$ python3 -q
>>> import numpy as np
>>> from numpy import linalg as LA
>>> np.set_printoptions(precision=1, suppress=True, linewidth=140)
>>> def rnd(a):
...     return np.round(a, 1) + 0
... 
>>> m1 = np.load("sample14.npy")
>>> m1
array([[ 2,  3,  4,  5],
       [ 6,  7,  8,  9],
       [10, 11, 12, 13],
       [14, 15, 16, 17]])
>>> def softmax(z):
...     e = np.exp(z - z.max(axis=-1, keepdims=True))
...     return e / e.sum(axis=-1, keepdims=True)
... 
>>> rnd(softmax(m1[3] + -3))
array([0. , 0.1, 0.2, 0.6])
>>> rnd(softmax(10 * m1[3]))
array([0., 0., 0., 1.])
>>> rnd(softmax(m1[3]))
array([0. , 0.1, 0.2, 0.6])
>>> softmax(m1).sum(axis=1)
array([1., 1., 1., 1.])
>>> scores = m1 @ m1.T / np.sqrt(4)
>>> rnd(softmax(scores + np.triu(np.full(scores.shape, -np.inf), 1)))
array([[1., 0., 0., 0.],
       [0., 1., 0., 0.],
       [0., 0., 1., 0.],
       [0., 0., 0., 1.]])
>>> softmax(scores).round(6).argmax(axis=1)
array([3, 3, 3, 3])
>>> rk = LA.matrix_rank(m1)
>>> rk
np.int64(2)
>>> null = LA.svd(m1)[2][rk:].T
>>> [int(LA.matrix_rank(m1[:, :j + 1])) for j in range(4)]
[1, 2, 2, 2]
>>> LA.matrix_rank(m1.T @ m1), LA.matrix_rank(m1 @ m1.T)
(np.int64(2), np.int64(2))
>>> rnd(null @ null.T)
array([[ 0.3, -0.4, -0.1,  0.2],
       [-0.4,  0.7, -0.2, -0.1],
       [-0.1, -0.2,  0.7, -0.4],
       [ 0.2, -0.1, -0.4,  0.3]])
>>> f, v = m1[2], m1[1]
>>> f @ v
np.int64(350)
>>> pr = (f @ v) / (f @ f) * f
>>> np.outer(f, v)
array([[ 60,  70,  80,  90],
       [ 66,  77,  88,  99],
       [ 72,  84,  96, 108],
       [ 78,  91, 104, 117]])
>>> LA.matrix_rank(np.outer(f, v))
np.int64(1)
>>> blk = np.stack([m1, -3 * m1, m1[::-1]])
>>> np.einsum("bij,cij->bc", blk, blk)
array([[ 1784, -5352,  1144],
       [-5352, 16056, -3432],
       [ 1144, -3432,  1784]])
>>> LA.matrix_rank(blk.reshape(3, -1))
np.int64(2)
>>> LA.matrix_rank(blk)
array([2, 2, 2])
>>> blk.sum(axis=0)
array([[ 10,   9,   8,   7],
       [ -2,  -3,  -4,  -5],
       [-14, -15, -16, -17],
       [-26, -27, -28, -29]])
>>> (blk @ m1.T).shape
(3, 4, 4)
>>> blk.shape
(3, 4, 4)
>>> K = np.array([[1, 7, 1, 8], [-6, 0, -6, 1], [-1, 5, -1, 6], [7, 13, 7, 14]])
>>> left, sigma, VT = LA.svd(K, full_matrices=False)
>>> rnd(np.sqrt((sigma ** 2).sum())), rnd(LA.norm(K))
(np.float64(26.7), np.float64(26.7))
>>> rnd(left.T @ left)
array([[1., 0., 0., 0.],
       [0., 1., 0., 0.],
       [0., 0., 1., 0.],
       [0., 0., 0., 1.]])
>>> rnd(sigma / sigma[0])
array([1. , 0.4, 0. , 0. ])
>>> rnd(np.cumsum(sigma ** 2) / np.sum(sigma ** 2))
array([0.9, 1. , 1. , 1. ])
>>> left.shape, sigma.shape, VT.shape
((4, 4), (4,), (4, 4))
>>> (sigma > 1e-8).sum()
np.int64(2)
>>> np.allclose(left * sigma @ VT, K)
True
